>>> import numpy as np
>>> np.set_printoptions(precision=2, suppress=True, linewidth=120)
>>> A = np.load("a.npy")
>>> print(A)
[[-13.52 -10.76 -10.07   0.28]
 [  9.19 -16.16   7.25   1.43]
 [-14.88   6.89 -11.41  -0.99]
 [ -8.28 -17.17  -5.98   0.9 ]
 [ -2.48  19.67  -2.22  -1.44]
 [  2.59  19.72   1.63  -1.27]
 [  8.66  16.87   6.28  -0.86]
 [  9.22  16.41   6.71  -0.81]
 [ -4.07  19.23  -3.42  -1.47]
 [ 15.19  -5.77  11.62   0.92]
 [ -8.24 -17.2   -5.96   0.9 ]
 [-13.85   9.65 -10.67  -1.14]
 [ -7.32 -17.83  -5.24   0.98]
 [ -9.89  15.49  -7.77  -1.41]
 [ -3.5   19.41  -2.99  -1.46]
 [ 11.48 -13.65   8.94   1.34]
 [ 13.45  10.89  10.02  -0.29]]
>>> # rows and columns are dependent
>>> def softmax(z):
...     e = np.exp(z - z.max(axis=-1, keepdims=True))
...     return e / e.sum(axis=-1, keepdims=True)
... 
>>> print(np.round(softmax(A[1] + 5), 2) + 0)
[0.87 0.   0.13 0.  ]
>>> S = A @ A.T / np.sqrt(4)
>>> print(softmax(S)[1] @ A)
[  9.25 -16.09   7.29   1.43]
>>> cent = A[[12, 5]].astype(float)
>>> for _ in range(6):
...     z = np.linalg.norm(A[:, None] - cent, axis=-1).argmin(axis=1)
...     cent = np.array([A[z == j].mean(axis=0) for j in range(2)])
... 
>>> print(z)
[0 0 1 0 1 1 1 1 1 0 0 1 0 1 1 0 1]
>>> print(np.bincount(z))
[ 7 10]
>>> print(cent)
[[ -0.21 -14.08   0.08   0.96]
 [ -1.47  15.42  -1.38  -1.11]]
>>> K = np.load("test12.npy")
>>> print(K)
[[-2.9  1.   0.   2.   0. ]
 [-2.  -0.9  3.   0.   0. ]
 [ 3.   0.   0.1 -1.  -2. ]
 [ 0.   0.  -1.  -0.9 -3. ]
 [-3.   1.   0.   2.   0.1]]
>>> out = np.linalg.inv(K)
>>> print((np.abs(out) > 1e-9).astype(int))
[[1 1 1 1 1]
 [1 1 1 1 1]
 [1 1 1 1 1]
 [1 1 1 1 1]
 [1 1 1 1 1]]
>>> print(np.round(K @ out, 2) + 0)
[[1. 0. 0. 0. 0.]
 [0. 1. 0. 0. 0.]
 [0. 0. 1. 0. 0.]
 [0. 0. 0. 1. 0.]
 [0. 0. 0. 0. 1.]]
>>> G = K.T @ K
>>> print((K @ K.T).shape)
(5, 5)
>>> print(np.allclose(G, G.T))
True
>>> x0 = np.array([1, 1, 1, 1, 0])
>>> y = K @ x0
>>> c, lr = np.zeros(5), 1 / np.linalg.norm(K, 2) ** 2
>>> for i in range(10):
...     c -= lr * K.T @ (K @ c - y)
...     if i % 2 == 0: print(i, round(np.linalg.norm(K @ c - y), 2))
... 
0 2.56
2 2.28
4 2.08
6 1.91
8 1.76
>>> print(c)
[0.45 0.21 0.39 0.34 0.13]
>>> print(round(np.linalg.cond(K), 2))
391.7
>>> sigma = 5 * 0.2 ** np.arange(3)
>>> Q, _ = np.linalg.qr(np.array([[-0.6, -1.4, 0.4], [-0.4, 0.8, -0.3], [-0.2, -1.1, -0.9]]))
>>> rng = np.random.default_rng(3224)
>>> mat = rng.normal(size=(10, 3)) * sigma @ Q
>>> print(mat)
[[ 0.33 -0.25  0.35]
 [ 0.16  0.38 -0.12]
 [-3.    3.56 -3.2 ]
 [ 3.51 -1.76  2.07]
 [-1.78 -1.   -0.26]
 [-3.18  1.25 -1.97]
 [-5.24  3.23 -3.42]
 [ 0.6  -0.06  0.11]
 [-5.77  3.55 -3.78]
 [-1.03 -0.68  0.15]]
>>> Uu, sigma, VT = np.linalg.svd(A)
>>> evecs = VT[:(sigma > 1e-8).sum()]
>>> x0 = A[16] + 2 * A[15] + rng.integers(2) * np.eye(4)[0]
>>> print(x0)
[ 37.41 -16.42  27.91   2.39]
>>> print(round(np.linalg.norm(x0 - evecs.T @ evecs @ x0), 2))
0.6
>>> print(np.linalg.matrix_rank(np.vstack([A, x0])))
3
>>> M = np.loadtxt("mat.csv", delimiter=",")
>>> print(M)
[[0.44 0.22 0.22 0.11]
 [0.22 0.44 0.22 0.11]
 [0.   0.   0.67 0.33]
 [0.2  0.3  0.2  0.3 ]]
>>> r0 = np.array([0, -4, 3, -2])
>>> out = M + np.outer(r0, np.eye(4)[3])
>>> print(np.round(np.linalg.det(out) / np.linalg.det(M), 2), round(float(1 + np.linalg.solve(M, r0)[3]), 2))
2.25 2.25
>>> print(np.linalg.matrix_rank(np.linalg.inv(out) - np.linalg.inv(M), tol=1e-8))
1
